$ python3 -q
>>> import numpy as np
>>> np.set_printoptions(suppress=True, linewidth=100)
>>> def tidy(a):
...     return np.round(a, 1) + 0
... 
>>> F = np.array([[1.0, -1.0, 0.0, 0.0],
...     [-1.0, 0.0, -1.0, 0.0],
...     [0.0, -1.0, 1.0, -1.0],
...     [0.0, 0.0, -1.0, 0.0]])
>>> vec = np.array([-3, 3, 3, -1])
>>> y = F @ vec
>>> y
array([-6.,  0.,  1., -3.])
>>> print(tidy(np.linalg.solve(F, F[:, 2])))
[0. 0. 1. 0.]
>>> tidy(np.linalg.solve(F.T, F[0]))
array([1., 0., 0., 0.])
>>> tidy(np.linalg.solve(F, y + F[:, 1]))
array([-3.,  4.,  3., -1.])
>>> left, sig, vt = np.linalg.svd(F, full_matrices=False)
>>> tidy(sig)
array([2.2, 1.3, 1.2, 0.3])
>>> tidy(left.T @ F @ vt.T)
array([[2.2, 0. , 0. , 0. ],
       [0. , 1.3, 0. , 0. ],
       [0. , 0. , 1.2, 0. ],
       [0. , 0. , 0. , 0.3]])
>>> print(np.allclose(left * sig @ vt, F))
True
>>> hat = np.triu(np.array([[3, -1, -3, -1], [-2, 3, -1, 0], [1, 3, 0, 1], [2, -3, -3, 0]]), 1) + np.eye(4)
>>> Y = hat @ F @ np.linalg.inv(hat)
>>> np.trace(Y), np.trace(F)
(np.float64(2.0), np.float64(2.0))
>>> print(tidy(np.poly(Y)))
[ 1. -2. -2.  3.  1.]
>>> tidy(np.linalg.det(Y))
np.float64(1.0)
>>> hat @ F - F @ hat
array([[ 1.,  4.,  1.,  4.],
       [ 0.,  0., -4.,  1.],
       [ 0.,  0., -2., -1.],
       [ 0.,  0.,  0.,  1.]])
>>> Y = np.linalg.inv(F)
>>> tidy(np.linalg.inv(Y))
array([[ 1., -1.,  0.,  0.],
       [-1.,  0., -1.,  0.],
       [ 0., -1.,  1., -1.],
       [ 0.,  0., -1.,  0.]])
>>> print(tidy(np.linalg.det(F) * np.linalg.det(Y)))
1.0
>>> np.allclose(Y, F.T)
False
>>> (np.abs(Y) > 1e-9).astype(int)
array([[0, 1, 0, 1],
       [1, 1, 0, 1],
       [0, 0, 0, 1],
       [1, 1, 1, 1]])
>>> Y
array([[ 0., -1.,  0.,  1.],
       [-1., -1., -0.,  1.],
       [ 0.,  0.,  0., -1.],
       [ 1.,  1., -1., -2.]])
>>> print(tidy(np.linalg.slogdet(F)[0]))
1.0
>>> print(tidy(np.linalg.cond(F)))
7.4
>>> feats = np.load("layer3.npy")
>>> feats
array([[  0.3,  -1. ,   0.2],
       [ -0.8,   2.3,  -1. ],
       [  1.1,  -0.2,   0. ],
       [ -0.2,   0.3,   1.6],
       [ -0.5,  -0.2,  -1.8],
       [  0.8,  -1. ,  -0.4],
       [ -0.8,   1.8,   1.8],
       [ -1. ,  -1.1,  -1.1],
       [  0.4,  -0.2,  -0.5],
       [ -0.3,   0.1,   0.4],
       [  1.9,   1.3,  -1.6],
       [ -0.3,   1.2,   0.2],
       [  0.6,   0.3,   1.1],
       [-46. ,  10. , -10. ],
       [  0.6,   0.3,   1.3],
       [ -2.5,   0. ,   0.1]])
>>> left, sig, vt = np.linalg.svd(feats)
>>> tidy(sig)
array([48.3,  4.4,  3.7])
>>> Y = left[:, :1] @ np.diag(sig[:1]) @ vt[:1]
>>> tidy(Y)
array([[  0.5,  -0.1,   0.1],
       [ -1.4,   0.3,  -0.3],
       [  1. ,  -0.2,   0.2],
       [  0.1,   0. ,   0. ],
       [ -0.8,   0.2,  -0.2],
       [  0.9,  -0.2,   0.2],
       [ -0.7,   0.2,  -0.2],
       [ -0.9,   0.2,  -0.2],
       [  0.3,  -0.1,   0.1],
       [ -0.2,   0. ,   0. ],
       [  1.2,  -0.3,   0.3],
       [ -0.5,   0.1,  -0.1],
       [  0.7,  -0.2,   0.2],
       [-46. ,  10. , -10. ],
       [  0.7,  -0.2,   0.2],
       [ -2.3,   0.5,  -0.5]])
>>> np.linalg.matrix_rank(feats, rtol=0.05)
np.int64(3)
>>> tidy(np.abs(feats - Y).max())
np.float64(2.0)
